>>> import numpy as np
>>> np.set_printoptions(precision=2, suppress=True, linewidth=140, sign=" ")
>>> J = np.loadtxt("block15.csv", delimiter=",")
>>> J
array([[ 2.,  0.,  2.],
       [-3.,  0., -3.],
       [-5.,  0., -5.],
       [ 3.,  0.,  3.]])
>>> left, sigma, vt = np.linalg.svd(J)
>>> vecs = vt[:(sigma > 1e-8).sum()]
>>> rng = np.random.default_rng(738)
>>> vec = J[1] + -1 * J[3] + rng.integers(2) * np.eye(3)[2]
>>> vec
array([-6.,  0., -5.])
>>> np.allclose(vecs.T @ vecs @ vec, vec)
False
>>> np.diag(vecs.T @ vecs)
array([ 0.5,  0. ,  0.5])
>>> vecs.T @ vecs
array([[ 0.5,  0. ,  0.5],
       [ 0. ,  0. ,  0. ],
       [ 0.5,  0. ,  0.5]])
>>> left, sigma, vt = np.linalg.svd(J)
>>> sigma.round(2) + 0
array([ 9.7,  0. ,  0. ])
>>> other = left[:, :1] @ np.diag(sigma[:1]) @ vt[:1]
>>> np.linalg.matrix_rank(J, rtol=0.05)
np.int64(1)
>>> round(np.linalg.norm(J - other, 2), 2), round(sigma[1], 2)
(np.float64(0.0), np.float64(0.0))
>>> np.linalg.matrix_rank(other)
np.int64(1)
>>> r0 = np.array([0, 2, 1])
>>> np.correlate(J[1], J[0], "full")
array([ -6.,   0., -12.,   0.,  -6.])
>>> np.convolve(J[1], r0)
array([ 0., -6., -3., -6., -3.])
>>> vec = np.array([-2, 2, 0])
>>> np.sign((J @ vec).round(6))
array([-1.,  1.,  1., -1.])
>>> np.einsum("ij,j->i", J, vec)
array([-4.,  6., 10., -6.])
>>> J @ vec
array([-4.,  6., 10., -6.])
>>> J @ (2 * vec)
array([ -8.,  12.,  20., -12.])
>>> (J @ vec).argmax()
np.int64(2)
